$ ipython --no-banner

In [1]: import numpy as np

In [2]: np.set_printoptions(suppress=True, linewidth=160)

In [3]: rnd = lambda a: np.round(a, 2) + 0

In [4]: W0 = np.load("a.npy")

In [5]: W0
Out[5]: 
array([[ 1, -1,  1, -1,  1, -1,  1, -1],
       [ 1, -1, -1,  1, -1,  1,  1, -1],
       [ 1,  1,  1,  1, -1, -1, -1, -1]])

In [6]: C2 = W0.T @ W0

In [7]: (W0 @ W0.T).shape
Out[7]: (3, 3)

In [8]: rnd(np.linalg.svd(W0, compute_uv=False) ** 2)
Out[8]: array([8., 8., 8.])

In [9]: C2
Out[9]: 
array([[ 3, -1,  1,  1, -1, -1,  1, -3],
       [-1,  3,  1,  1, -1, -1, -3,  1],
       [ 1,  1,  3, -1,  1, -3, -1, -1],
       [ 1,  1, -1,  3, -3,  1, -1, -1],
       [-1, -1,  1, -3,  3, -1,  1,  1],
       [-1, -1, -3,  1, -1,  3,  1,  1],
       [ 1, -3, -1, -1,  1,  1,  3, -1],
       [-3,  1, -1, -1,  1,  1, -1,  3]])

In [10]: np.linalg.matrix_rank(C2)
Out[10]: np.int64(3)

In [11]: rnd(np.linalg.norm(C2[3], 1)), rnd(np.linalg.norm(C2[3], np.inf))
Out[11]: (np.float64(12.0), np.float64(3.0))

In [12]: rnd(np.linalg.norm(C2, axis=1))
Out[12]: array([4.9, 4.9, 4.9, 4.9, 4.9, 4.9, 4.9, 4.9])

In [13]: rnd(np.linalg.norm(C2, "nuc"))
Out[13]: np.float64(24.0)

In [14]: C2[3] @ C2[6]
Out[14]: np.int64(-8)

In [15]: left, sig, vt = np.linalg.svd(W0, full_matrices=False)

In [16]: np.allclose(left * sig @ vt, W0)
Out[16]: True

In [17]: left.shape, sig.shape, vt.shape
Out[17]: ((3, 3), (3,), (3, 8))

In [18]: rnd(np.sqrt((sig ** 2).sum())), rnd(np.linalg.norm(W0))
Out[18]: (np.float64(4.9), np.float64(4.9))

In [19]: rnd(sig / sig[0])
Out[19]: array([1., 1., 1.])

In [20]: rnd(left.T @ W0 @ vt.T)
Out[20]: 
array([[2.83, 0.  , 0.  ],
       [0.  , 2.83, 0.  ],
       [0.  , 0.  , 2.83]])

In [21]: rnd(left.T @ left)
Out[21]: 
array([[1., 0., 0.],
       [0., 1., 0.],
       [0., 0., 1.]])

In [22]: rng = np.random.default_rng(112)

In [23]: Y = W0 + rng.integers(-2, 3, (3, 2)) @ rng.integers(-2, 3, (2, 8))

In [24]: Y
Out[24]: 
array([[-1,  5, -3,  5,  3, -3,  5, -1],
       [ 2, -5,  3, -3, -1,  3, -3, -3],
       [ 2, -2,  3, -2, -2,  0, -3, -1]])

In [25]: np.linalg.matrix_rank(Y - W0, tol=1e-8)
Out[25]: np.int64(2)

In [26]: rnd(np.linalg.svd(Y - W0, compute_uv=False))
Out[26]: array([14.55,  2.52,  0.  ])

In [27]: x0 = np.array([0, 2, 1, -1, 0, 0, -1, -2])

In [28]: h = np.maximum(Y @ x0, 0)

In [29]: np.maximum(Y @ (3 * x0), 0)
Out[29]: array([ 0, 15, 18])

In [30]: data = np.array([[-2.0, 1.0, 0.0], [0.0, -2.0, 1.0], [0.0, 0.0, -2.0]])

In [31]: [int(np.linalg.matrix_rank(np.linalg.matrix_power(data, p))) for p in range(1, 4)]
Out[31]: [3, 3, 3]

In [32]: W1 = np.array([[0, 1], [0, 0], [2, 1]])

In [33]: coef = np.array([-2, 1])

In [34]: act = np.maximum(data @ W1 + coef, 0)

In [35]: np.linalg.matrix_rank(act)
Out[35]: np.int64(1)

In [36]: act
Out[36]: 
array([[0., 0.],
       [0., 2.],
       [0., 0.]])

In [37]: rnd((act > 0).mean(axis=0))
Out[37]: array([0.  , 0.33])

In [38]: Z = np.array([[3, 2, -1], [2, -1, -2]])

In [39]: W1 @ Z
Out[39]: 
array([[ 2, -1, -2],
       [ 0,  0,  0],
       [ 8,  3, -4]])

In [40]: (act @ Z).round(6).argmax(axis=1)
Out[40]: array([0, 0, 0])
